In [1]: import numpy as np

In [2]: np.set_printoptions(suppress=True, linewidth=140)

In [3]: def rnd(a):
   ...:     return np.round(a, 1) + 0
   ...: 

In [4]: E = np.load("x.npy")

In [5]: E
Out[5]: 
array([[ 6,  9,  2],
       [ 3, -1,  6],
       [ 7,  0, 11]])

In [6]: other = np.linalg.inv(E)

In [7]: np.allclose(other, E.T)
Out[7]: False

In [8]: rnd(np.linalg.slogdet(E)[0])
Out[8]: np.float64(1.0)

In [9]: rnd(other)
Out[9]: 
array([[-0.4, -3.4,  1.9],
       [ 0.3,  1.8, -1. ],
       [ 0.2,  2.2, -1.1]])

In [10]: rnd(np.linalg.det(E) * other)
Out[10]: 
array([[-11., -99.,  56.],
       [  9.,  52., -30.],
       [  7.,  63., -33.]])

In [11]: (np.abs(other) > 1e-9).astype(int)
Out[11]: 
array([[1, 1, 1],
       [1, 1, 1],
       [1, 1, 1]])

In [12]: rnd(np.abs(np.linalg.svd(E)[2][-1]))
Out[12]: array([0.8, 0.4, 0.5])

In [13]: other = E / np.sqrt((E ** 2).mean(axis=1, keepdims=True))

In [14]: np.linalg.matrix_rank(other) == np.linalg.matrix_rank(E)
Out[14]: np.True_

In [15]: np.linalg.matrix_rank(E - E.mean(axis=1, keepdims=True))
Out[15]: np.int64(2)

In [16]: rnd(other[1])
Out[16]: array([ 0.8, -0.3,  1.5])

In [17]: J = np.load("arr.npy")

In [18]: J
Out[18]: 
array([[  1,   8,  -5],
       [  2,  16, -10],
       [  0,   0,   0]])

In [19]: rnd(np.linalg.eigvals(J).sum().real)
Out[19]: np.float64(17.0)

In [20]: rnd(np.linalg.det(J[::-1]))
Out[20]: np.float64(0.0)

In [21]: rnd(np.linalg.eigvals(J))
Out[21]: array([ 0., 17.,  0.])

In [22]: np.einsum("ij,ji->", J, J)
Out[22]: np.int64(289)

In [23]: rnd(np.linalg.det(J.T))
Out[23]: np.float64(0.0)

In [24]: m1 = np.load("run9.npy")

In [25]: rnd(m1)
Out[25]: 
array([[-0.7,  0.1,  0.2, -0.7],
       [-0.3, -0.1,  0.8,  0.5],
       [-0.6,  0. , -0.6,  0.5],
       [ 0.1,  1. ,  0.1,  0.2]])

In [26]: # columns are unit length and at right angles

In [27]: r0 = np.array([-2, -2])

In [28]: rnd(np.polyval(r0, m1[0]))
Out[28]: array([-0.6, -2.3, -2.4, -0.6])

In [29]: W = np.array([[1, 5, 1, 0, 1],
    ...:     [3, -4, 2, 1, -2],
    ...:     [5, 0, -5, -2, 0],
    ...:     [-2, -1, 1, 2, -2]])

In [30]: coef = np.array([2, -2, 1, -1, 1])

In [31]: H = np.maximum(m1 @ W + coef, 0)

In [32]: np.linalg.matrix_rank(H)
Out[32]: np.int64(4)

In [33]: C = np.array([[-3, 1, -1], [1, -2, -1], [0, 0, -1], [-3, -3, 2], [-2, -1, 3]])

In [34]: rnd(H @ C)
Out[34]: 
array([[-14.8,   2.6,   0.1],
       [-11.8,   3.9,  -3.9],
       [ -3.7,  -3.7,  -1.6],
       [-15.9,   5. ,  -7.7]])

In [35]: (H @ C).round(6).argmax(axis=1)
Out[35]: array([1, 1, 2, 1])

In [36]: arr = np.array([[9, 9, 3], [3, 3, 1], [-9, -9, -3], [-6, -6, -2]])

In [37]: # columns 0 and 1 are equal

In [38]: np.abs(np.diag(np.linalg.qr(arr)[1])) > 1e-9
Out[38]: array([ True, False, False])

In [39]: rnd(np.trace(np.linalg.pinv(arr) @ arr))
Out[39]: np.float64(1.0)

In [40]: np.allclose(arr[:-1].T @ np.linalg.lstsq(arr[:-1].T, arr[-1])[0], arr[-1])
Out[40]: True

In [41]: rnd(arr @ np.linalg.pinv(arr) @ arr)
Out[41]: 
array([[ 9.,  9.,  3.],
       [ 3.,  3.,  1.],
       [-9., -9., -3.],
       [-6., -6., -2.]])

In [42]: r = np.linalg.matrix_rank(arr)

In [43]: r
Out[43]: np.int64(1)

In [44]: null = np.linalg.svd(arr)[2][r:].T

In [45]: rnd(arr @ null)
Out[45]: 
array([[0., 0.],
       [0., 0.],
       [0., 0.],
       [0., 0.]])

In [46]: np.linalg.matrix_rank(arr.T @ arr), np.linalg.matrix_rank(arr @ arr.T)
Out[46]: (np.int64(1), np.int64(1))

In [47]: [int(np.linalg.matrix_rank(arr[:, :j + 1])) for j in range(3)]
Out[47]: [1, 1, 1]

In [48]: [int(np.linalg.matrix_rank(arr[:i])) for i in range(1, len(arr) + 1)]
Out[48]: [1, 1, 1, 1]

In [49]: x = np.array([6, 3, 2])

In [50]: arr @ np.ones(3)
Out[50]: array([ 21.,   7., -21., -14.])

In [51]: (arr * x).sum(axis=1)
Out[51]: array([ 87,  29, -87, -58])

In [52]: (arr @ x).argmax()
Out[52]: np.int64(0)

In [53]: A = np.diag(np.array([6, -3, -9])) + 5 * np.eye(3, k=1) + 5 * np.eye(3, k=-1)

In [54]: A
Out[54]: 
array([[ 6.,  5.,  0.],
       [ 5., -3.,  5.],
       [ 0.,  5., -9.]])

In [55]: other = A[0, 0] * A[1:] - np.outer(A[1:, 0], A[0])

In [56]: other
Out[56]: 
array([[  0., -43.,  30.],
       [  0.,  30., -54.]])

In [57]: rnd(A[:, 0] / A[0, 0])
Out[57]: array([1. , 0.8, 0. ])

In [58]: np.linalg.matrix_rank(other), np.linalg.matrix_rank(A)
Out[58]: (np.int64(2), np.int64(3))

In [59]: np.flatnonzero(~other.round(6).any(axis=1))
Out[59]: array([], dtype=int64)

In [60]: K = np.loadtxt("dump.csv", delimiter=",")

In [61]: K
Out[61]: 
array([[-1.,  0.,  1.],
       [ 2.,  3.,  4.],
       [ 5.,  6.,  7.],
       [ 8.,  9., 10.]])

In [62]: rng = np.random.default_rng(625)

In [63]: other = E + rng.integers(-2, 3, (3, 2)) @ rng.integers(-2, 3, (2, 3))

In [64]: other
Out[64]: 
array([[ 7,  7,  3],
       [ 3, -1,  6],
       [ 1,  6, 11]])

In [65]: other - E
Out[65]: 
array([[ 1, -2,  1],
       [ 0,  0,  0],
       [-6,  6,  0]])

In [66]: np.linalg.matrix_rank(other - E, tol=1e-8)
Out[66]: np.int64(2)

In [67]: def softmax(z):
    ...:     e = np.exp(z - z.max(axis=-1, keepdims=True))
    ...:     return e / e.sum(axis=-1, keepdims=True)
    ...: 

In [68]: softmax(other).sum(axis=1)
Out[68]: array([1., 1., 1.])

In [69]: scores = other @ other.T / np.sqrt(3)

In [70]: softmax(scores).round(6).argmax(axis=1)
Out[70]: array([0, 2, 2])

In [71]: rnd(softmax(scores))
Out[71]: 
array([[1., 0., 0.],
       [0., 0., 1.],
       [0., 0., 1.]])

In [72]: rnd(softmax(scores)[0] @ other)
Out[72]: array([7., 7., 3.])

In [73]: rnd(np.trace(np.linalg.pinv(K) @ K))
Out[73]: np.float64(2.0)

In [74]: np.unique(K.round(6), axis=0).shape
Out[74]: (4, 3)

In [75]: np.allclose(K[:-1].T @ np.linalg.lstsq(K[:-1].T, K[-1])[0], K[-1])
Out[75]: True

In [76]: rnd(K @ np.linalg.pinv(K) @ K)
Out[76]: 
array([[-1.,  0.,  1.],
       [ 2.,  3.,  4.],
       [ 5.,  6.,  7.],
       [ 8.,  9., 10.]])

In [77]: data = np.array([[-4, 4], [0, 0]])

In [78]: # rows and columns are dependent

In [79]: r = np.linalg.matrix_rank(data)

In [80]: r
Out[80]: np.int64(1)

In [81]: null = np.linalg.svd(data)[2][r:].T

In [82]: [int(np.linalg.matrix_rank(data[:i])) for i in range(1, len(data) + 1)]
Out[82]: [1, 1]

In [83]: [int(np.linalg.matrix_rank(data[:, :j + 1])) for j in range(2)]
Out[83]: [1, 1]

In [84]: np.linalg.matrix_rank(data.T @ data), np.linalg.matrix_rank(data @ data.T)
Out[84]: (np.int64(1), np.int64(1))

In [85]: [int(np.linalg.matrix_rank(np.delete(data, i, axis=0))) for i in range(2)]
Out[85]: [0, 1]

In [86]: np.allclose(data @ null, 0)
Out[86]: True

In [87]: left, sig, Vt = np.linalg.svd(data)

In [88]: evecs = Vt[:(sig > 1e-8).sum()]

In [89]: x = data[0] + -2 * data[1] + rng.integers(2) * np.eye(2)[0]

In [90]: x
Out[90]: array([-3.,  4.])

In [91]: np.allclose(evecs.T @ evecs @ x, x)
Out[91]: False

In [92]: np.linalg.matrix_rank(np.vstack([data, x]))
Out[92]: np.int64(2)

In [93]: rnd(np.diag(evecs.T @ evecs))
Out[93]: array([0.5, 0.5])

In [94]: rnd(evecs.T @ evecs)
Out[94]: 
array([[ 0.5, -0.5],
       [-0.5,  0.5]])
